$ python -q
>>> import numpy as np
>>> import numpy.linalg as la
>>> np.set_printoptions(precision=2, suppress=True, linewidth=160, sign=" ")
>>> W0 = np.array([[2, 3, 3, 1, -1, 0],
...     [3, 2, 3, 3, 1, -1],
...     [3, 3, 2, 3, 3, 1],
...     [1, 3, 3, 2, 3, 3],
...     [-1, 1, 3, 3, 2, 3],
...     [0, -1, 1, 3, 3, 2]])
>>> W0
array([[ 2,  3,  3,  1, -1,  0],
       [ 3,  2,  3,  3,  1, -1],
       [ 3,  3,  2,  3,  3,  1],
       [ 1,  3,  3,  2,  3,  3],
       [-1,  1,  3,  3,  2,  3],
       [ 0, -1,  1,  3,  3,  2]])
>>> # equal to its transpose
>>> rng = np.random.default_rng(992161)
>>> lab = rng.permutation(6)
>>> lab
array([ 3,  1,  2,  0,  5,  4])
>>> out = W0[lab][:, lab]
>>> round(la.det(out), 2), round(la.det(W0[lab]), 2)
(np.float64(-140.0), np.float64(-140.0))
>>> np.sort(np.abs(la.eigvals(out)))
array([  0.47,   0.51,   2.46,   3.36,   5.87,  11.99])
>>> out
array([[ 2,  3,  3,  1,  3,  3],
       [ 3,  2,  3,  3, -1,  1],
       [ 3,  3,  2,  3,  1,  3],
       [ 1,  3,  3,  2,  0, -1],
       [ 3, -1,  1,  0,  2,  3],
       [ 3,  1,  3, -1,  3,  2]])
>>> np.diag(out)
array([ 2,  2,  2,  2,  2,  2])
>>> w, V = la.eigh(W0)
>>> np.abs(V[:, -1]).round(6).argmax()
np.int64(2)
>>> np.unique(w.round(6) + 0, return_counts=True)[1]
array([ 1,  1,  1,  1,  1,  1])
>>> np.round(V @ np.diag(w) @ V.T, 2) + 0
array([[ 2.,  3.,  3.,  1., -1.,  0.],
       [ 3.,  2.,  3.,  3.,  1., -1.],
       [ 3.,  3.,  2.,  3.,  3.,  1.],
       [ 1.,  3.,  3.,  2.,  3.,  3.],
       [-1.,  1.,  3.,  3.,  2.,  3.],
       [ 0., -1.,  1.,  3.,  3.,  2.]])
>>> w
array([-3.36, -2.46, -0.51,  0.47,  5.87, 11.99])
>>> out = W0 + rng.integers(-2, 3, (6, 4)) @ rng.integers(-2, 3, (4, 6))
>>> out
array([[ 2,  5,  3,  2, -3,  2],
       [-1, -2,  3,  0,  1,  3],
       [ 5,  2, -2,  3,  6, -2],
       [-2,  0,  4, -1,  1,  7],
       [-2, -4,  6, -2,  0,  3],
       [-2, -6,  5,  0,  6, -1]])
>>> np.round(la.svd(out - W0, compute_uv=False), 2) + 0
array([ 13.29,   8.82,   5.16,   3.46,   0.  ,   0.  ])
>>> np.abs(out - W0).sum(axis=1)
array([  7,  15,  13,  16,  16,  20])
>>> la.matrix_rank(out - W0, tol=1e-8)
np.int64(4)
>>> x0 = np.array([1, 6, 6, -3, -5, 0])
>>> target = W0 @ x0
>>> target
array([ 40,  19,   9,  16,   4, -24])
>>> np.round(la.solve(W0.T, W0[5]), 2) + 0
array([ 0.,  0.,  0.,  0.,  0.,  1.])
>>> np.round(la.solve(W0, W0[:, 1]), 2) + 0
array([ 0.,  1.,  0.,  0.,  0.,  0.])
>>> np.round(la.solve(W0, target), 2) + 0
array([ 1.,  6.,  6., -3., -5.,  0.])
>>> np.round(la.solve(W0, target + W0[:, 3]), 2) + 0
array([ 1.,  6.,  6., -2., -5.,  0.])
>>> arr = np.array([[4.0, 1.0, 0.0, 0.0],
...     [0.0, 4.0, 1.0, 0.0],
...     [0.0, 0.0, 4.0, 1.0],
...     [0.0, 0.0, 0.0, 4.0]])
>>> Q = arr.astype(float).copy()
>>> for j in range(4):
...     Q[:, j] -= Q[:, :j] @ (Q[:, :j].T @ Q[:, j])
...     Q[:, j] /= la.norm(Q[:, j])
... 
>>> Q
array([[ 1.,  0.,  0.,  0.],
       [ 0.,  1.,  0.,  0.],
       [ 0.,  0.,  1.,  0.],
       [ 0.,  0.,  0.,  1.]])
>>> arr.sum(axis=1)
array([ 5.,  5.,  5.,  4.])
>>> la.rank(arr)
Traceback (most recent call last):
  File "<python-input-36>", line 1, in <module>
    la.rank(arr)
    ^^^^^^^
AttributeError: module 'numpy.linalg' has no attribute 'rank'
>>> arr.mean(axis=0)
array([ 1.  ,  1.25,  1.25,  1.25])
>>> arr.shape
(4, 4)
>>> np.abs(arr).max()
np.float64(4.0)
>>> w, V = la.eig(arr)
>>> np.sort(la.eigvals(arr @ arr))
array([ 16.,  16.,  16.,  16.])
>>> W1 = np.array([[1, 2, 2, 0, 3],
...     [2, 3, 0, 3, 0],
...     [0, 0, 1, 3, 3],
...     [3, 1, 3, 2, 0],
...     [2, 0, 1, 0, 1],
...     [2, 0, 0, 3, 3]])
>>> coef = np.array([0, 4, 8, 7, 7])
>>> hid = np.maximum(W0 @ W1 + coef, 0)
>>> (hid > 0).astype(int)
array([[ 1,  1,  1,  1,  1],
       [ 1,  1,  1,  1,  1],
       [ 1,  1,  1,  1,  1],
       [ 1,  1,  1,  1,  1],
       [ 1,  1,  1,  1,  1],
       [ 1,  1,  1,  1,  1]])
>>> basis = np.array([[-3, 0], [2, -1], [-3, 0], [2, -2], [3, 3]])
>>> W1 @ basis
array([[  4,   7],
       [  6,  -9],
       [ 12,   3],
       [-12,  -5],
       [ -6,   3],
       [  9,   3]])
>>> hid @ basis
array([[ 75,  -9],
       [ 28,   0],
       [ 28,   0],
       [ 62,   0],
       [ 36,  -4],
       [-11,  15]])
>>> np.trace(arr)
np.float64(16.0)
>>> np.allclose(arr @ arr.T, arr.T @ arr)
False
>>> np.round(np.abs(la.eigvals(arr)).max(), 2)
np.float64(4.0)
>>> round(float(la.det(arr)), 2)
256.0
>>> np.allclose(arr, arr.T)
False
>>> E = np.load("sample14.npy")
>>> E
array([[-12,   2,   2,   2],
       [ -1, -10,   3,   3],
       [ -1,  -2,   2,  -2],
       [ -1,   2,   0,  11]])
>>> x0 = np.array([1, -1, 0, -2])
>>> E @ np.eye(4)[3]
array([ 2.,  3., -2., 11.])
>>> (E @ x0).argmax()
np.int64(2)
>>> np.sign((E @ x0).round(6))
array([-1,  1,  1, -1])
>>> (E * x0).sum(axis=1)
array([-18,   3,   5, -25])
>>> E @ np.ones(4)
array([-6., -5., -3., 12.])
>>> E @ x0
array([-18,   3,   5, -25])
>>> K = np.load("case4.npy")
>>> K
array([[-3.,  1.,  0.],
       [ 0., -3.,  1.],
       [ 0.,  0., -3.]])
>>> # triangular: eigenvalues sit on the diagonal
>>> np.kron(np.eye(2, dtype=int), K)
array([[-3.,  1.,  0., -0.,  0.,  0.],
       [ 0., -3.,  1.,  0., -0.,  0.],
       [ 0.,  0., -3.,  0.,  0., -0.],
       [-0.,  0.,  0., -3.,  1.,  0.],
       [ 0., -0.,  0.,  0., -3.,  1.],
       [ 0.,  0., -0.,  0.,  0., -3.]])
>>> round(float(la.det(K.T)), 2)
-27.0
>>> round(float(la.det(2 * K)), 2), np.round(la.det(K), 2)
(-216.0, np.float64(-27.0))
>>> np.einsum("ij,ji->", K, K)
np.float64(27.0)
>>> np.round(la.det(K[::-1]), 2)
np.float64(27.0)
>>> np.round(la.eigvals(K).sum().real, 2)
np.float64(-9.0)
